$ ipython --no-banner

In [1]: import numpy as np

In [2]: from numpy import linalg as LA

In [3]: np.set_printoptions(suppress=True, linewidth=100)

In [4]: W0 = np.load("w.npy")

In [5]: print(W0)
[[  3.13 -13.98 -14.78   6.73]
 [-24.99  12.28   0.09 -18.54]
 [-41.8    1.53 -19.84 -17.47]
 [-13.64  -0.53  -8.26  -2.2 ]
 [  9.53 -11.57   0.4   -4.32]
 [-16.87   5.58  -0.13   0.58]
 [-20.59 -12.45  33.39 -16.61]
 [ -1.92  -0.19   0.77  -8.95]
 [ 19.78   3.76  -4.57   7.37]
 [-14.33   6.15   4.46  16.09]
 [  7.08  -3.47  -2.34  12.94]
 [ 27.3   -7.62  -7.23   0.42]
 [  2.54  -1.71   1.03   6.45]
 [ -5.8   -5.06  -3.61  -7.99]
 [ 17.15  -0.27  -8.84  -1.76]
 [-11.61   2.56  -3.72  -0.48]
 [-21.73   5.11  10.57  11.73]
 [ 26.     6.79   0.71   4.03]
 [ 21.28  -0.63  -3.34   2.16]
 [ -6.35   4.67 -33.05   0.88]
 [  3.93  -6.24  25.11  21.31]
 [  8.91  -6.81  18.71 -11.75]
 [ 18.65   6.33  10.47   4.24]
 [-29.24 -13.61  17.72  -6.44]
 [-22.74  12.27  -2.07   7.27]
 [-17.49  11.16  -1.2    5.55]
 [  9.48  10.39 -18.26   5.41]
 [  3.59   4.81  13.07  -3.75]
 [-17.1   -3.89  -4.75  13.07]
 [ 21.44   8.78  -5.87 -11.75]
 [-20.28  -4.19  16.96  -5.74]]

In [6]: u = np.array([1, 0])

In [7]: print(np.polyval(u, W0[24]))
[-22.74  12.27  -2.07   7.27]

In [8]: print(np.convolve(W0[24], u))
[-22.74  12.27  -2.07   7.27   0.  ]

In [9]: x0 = np.array([1, -2, -2, 0])

In [10]: y = W0 @ x0

In [11]: print(np.round(LA.pinv(W0) @ W0, 2) + 0)
[[1. 0. 0. 0.]
 [0. 1. 0. 0.]
 [0. 0. 1. 0.]
 [0. 0. 0. 1.]]

In [12]: print(np.round(LA.lstsq(W0, y)[0], 2) + 0)
[ 1. -2. -2.  0.]

In [13]: print(np.round(LA.solve(W0.T @ W0, W0.T @ y), 2) + 0)
[ 1. -2. -2.  0.]

In [14]: rng = np.random.default_rng(1)

In [15]: y = y + 0.1 * rng.normal(size=31)

In [16]: print(y.round(2))
[ 60.68 -49.65  -5.15   3.81  31.96 -27.73 -62.52  -3.02  21.44 -35.52  18.7   57.05   3.83  11.52
  35.32  -9.23 -53.09  10.97  29.14  50.38 -33.81 -14.92 -14.82 -37.36 -43.41 -37.6   25.2  -32.21
   0.2   15.64 -45.61]

In [17]: b, *_ = LA.lstsq(W0, y)

In [18]: print([round(float(LA.norm(LA.solve(W0.T @ W0 + lam * np.eye(4), W0.T @ y))), 2) for lam in (0, 1, 10, 100)])
[3.0, 3.0, 2.99, 2.87]

In [19]: print(np.round(W0.T @ (y - W0 @ b), 2) + 0)
[0. 0. 0. 0.]

In [20]: print(b.round())
[ 1. -2. -2. -0.]

In [21]: print(np.round(LA.norm(y - W0 @ b), 2))
0.47

In [22]: W1 = np.array([[3, 4, 5, 0], [4, 0, 4, 4], [5, 1, 5, 1], [2, 1, 2, 5]])

In [23]: b = np.array([-1, 0, -3, -3])

In [24]: act = np.maximum(W0 @ W1 + b, 0)

In [25]: print(np.round((act > 0).mean(axis=0), 2))
[0.48 0.48 0.45 0.52]

In [26]: print((act > 0).astype(int))
[[0 1 0 0]
 [0 0 0 0]
 [0 0 0 0]
 [0 0 0 0]
 [0 1 0 0]
 [0 0 0 1]
 [1 0 0 0]
 [0 0 0 0]
 [1 1 1 1]
 [1 0 1 1]
 [1 1 1 1]
 [1 1 1 0]
 [1 1 1 1]
 [0 0 0 0]
 [1 1 1 0]
 [0 0 0 1]
 [1 0 0 1]
 [1 1 1 1]
 [1 1 1 1]
 [0 0 0 0]
 [1 1 1 1]
 [1 1 1 0]
 [1 1 1 1]
 [0 0 0 0]
 [0 0 0 1]
 [0 0 0 1]
 [0 1 1 1]
 [1 1 1 1]
 [0 0 0 1]
 [1 1 1 0]
 [0 0 0 0]]

In [27]: cent = np.array([[-1, 1], [1, -3], [3, 3], [1, -1]])

In [28]: print((act @ cent).round(6).argmax(axis=1))
[0 0 0 0 0 0 1 0 0 0 0 0 0 0 0 0 0 0 0 0 0 0 0 0 0 0 0 1 0 0 0]

In [29]: E = np.loadtxt("block0.csv", delimiter=",")

In [30]: print(E)
[[-7.   0.4  0.  -1.3  0.2]
 [-3.5  1.7  1.2  1.4  0.9]
 [ 4.   1.4  2.3  0.1  0.6]
 [ 3.   1.5 -0.9  2.3  1.1]
 [ 3.5 -2.   1.6  1.5  0. ]
 [-4.5 -0.3 -0.7 -1.   0.4]]

In [31]: # column 0 dominates

In [32]: x0 = np.array([2, 0, 2, 1, 1])

In [33]: y = E @ x0

In [34]: print(y.round(2))
[-15.1  -2.3  13.3   7.6  11.7 -11. ]

In [35]: print(np.round(LA.solve(E.T @ E, E.T @ y), 2) + 0)
[2. 0. 2. 1. 1.]

In [36]: y = y + 0.02 * rng.normal(size=6)

In [37]: print(y.round(2))
[-15.12  -2.31  13.34   7.61  11.71 -11.01]

In [38]: b, *_ = LA.lstsq(E, y)

In [39]: print(b.round(2) + 0)
[2.01 0.   2.   0.99 1.02]

In [40]: print(np.round(E.T @ (y - E @ b), 2) + 0)
[0. 0. 0. 0. 0.]

In [41]: print(np.round(LA.norm(y - E @ b), 2))
0.0

In [42]: print(round(LA.norm(E, 2), 2))
11.14

In [43]: print(np.round(LA.norm(E[1] - E[3]), 2))
6.9

In [44]: print(round(float(LA.norm(E) ** 2 / LA.norm(E, 2) ** 2), 2))
1.25

In [45]: print(round(float(LA.norm(E, "nuc")), 2))
21.26
